$ python -q
>>> import numpy as np
>>> import numpy.linalg as la
>>> np.set_printoptions(suppress=True, linewidth=200)
>>> rd = lambda a: np.round(a, 2) + 0
>>> J = np.loadtxt("out6.csv", delimiter=",")
>>> print(rd(J))
[[ 0.8  -0.29  0.04 -0.04  0.12  0.2  -0.2   0.04 -0.2  -0.29  0.2   0.12]
 [-0.29  0.6   0.06 -0.06  0.17  0.29 -0.29  0.06 -0.29 -0.4   0.29  0.17]
 [ 0.04  0.06  0.99  0.01 -0.02 -0.04  0.04 -0.01  0.04  0.06 -0.04 -0.02]
 [-0.04 -0.06  0.01  0.99  0.02  0.04 -0.04  0.01 -0.04 -0.06  0.04  0.02]
 [ 0.12  0.17 -0.02  0.02  0.93 -0.12  0.12 -0.02  0.12  0.17 -0.12 -0.07]
 [ 0.2   0.29 -0.04  0.04 -0.12  0.8   0.2  -0.04  0.2   0.29 -0.2  -0.12]
 [-0.2  -0.29  0.04 -0.04  0.12  0.2   0.8   0.04 -0.2  -0.29  0.2   0.12]
 [ 0.04  0.06 -0.01  0.01 -0.02 -0.04  0.04  0.99  0.04  0.06 -0.04 -0.02]
 [-0.2  -0.29  0.04 -0.04  0.12  0.2  -0.2   0.04  0.8  -0.29  0.2   0.12]
 [-0.29 -0.4   0.06 -0.06  0.17  0.29 -0.29  0.06 -0.29  0.6   0.29  0.17]
 [ 0.2   0.29 -0.04  0.04 -0.12 -0.2   0.2  -0.04  0.2   0.29  0.8  -0.12]
 [ 0.12  0.17 -0.02  0.02 -0.07 -0.12  0.12 -0.02  0.12  0.17 -0.12  0.93]]
>>> print(rd(la.eigvalsh(J).min()))
-1.0
>>> X = np.load("layer11.npy")
>>> print(X)
[[-16   3   2  -4  -4   8  -8   1  -8   5  -9]
 [-12  -5  -8  -3   9   6   6   5  -1  -8  -2]
 [  4  -9   8   1  -4   7   0   6  -7   9  -9]
 [-12  -5   0  -3   6  -2  -7  -6  -7   4  -8]
 [-28  -9   9  -7  -1   5  -8  -3  -1  -4   1]
 [-32  -5   1  -8  -5   0   7  -7  -4  -1   0]
 [-32   6   5  -8   1  -2  -7  -7   0  -5   8]
 [ 28   8  -1   7   6   4   2  -3   7  -5  -2]
 [-16   8   2  -4   4  -7   6  -7   1   0   3]
 [ 12   0   0   3  -6   3   4  -9  -9   7   2]
 [-16   3   5  -4  -3  -5  -7  -1   7   1   6]
 [ -4  -7   9  -1  -5   5  -4  -8  -2   3  -1]]
>>> print(np.argsort(-la.norm(X, axis=0).round(6), kind="stable")[:3])
[0 1 6]
>>> print(rd(la.norm(X, 2) / la.norm(X)))
0.8
>>> print(la.matrix_rank(X, rtol=0.1))
8
>>> U, sv, Vt = la.svd(X)
>>> print(rd(sv))
[73.52 33.86 24.83 20.75 17.04 15.62 12.63  9.95  6.23  2.96  0.  ]
>>> Y = U[:, :10] @ np.diag(sv[:10]) @ Vt[:10]
>>> print(rd(Y))
[[-16.   3.   2.  -4.  -4.   8.  -8.   1.  -8.   5.  -9.]
 [-12.  -5.  -8.  -3.   9.   6.   6.   5.  -1.  -8.  -2.]
 [  4.  -9.   8.   1.  -4.   7.   0.   6.  -7.   9.  -9.]
 [-12.  -5.   0.  -3.   6.  -2.  -7.  -6.  -7.   4.  -8.]
 [-28.  -9.   9.  -7.  -1.   5.  -8.  -3.  -1.  -4.   1.]
 [-32.  -5.   1.  -8.  -5.   0.   7.  -7.  -4.  -1.   0.]
 [-32.   6.   5.  -8.   1.  -2.  -7.  -7.   0.  -5.   8.]
 [ 28.   8.  -1.   7.   6.   4.   2.  -3.   7.  -5.  -2.]
 [-16.   8.   2.  -4.   4.  -7.   6.  -7.   1.   0.   3.]
 [ 12.   0.   0.   3.  -6.   3.   4.  -9.  -9.   7.   2.]
 [-16.   3.   5.  -4.  -3.  -5.  -7.  -1.   7.   1.   6.]
 [ -4.  -7.   9.  -1.  -5.   5.  -4.  -8.  -2.   3.  -1.]]
>>> print(rd(np.abs(X - Y).max()))
0.0
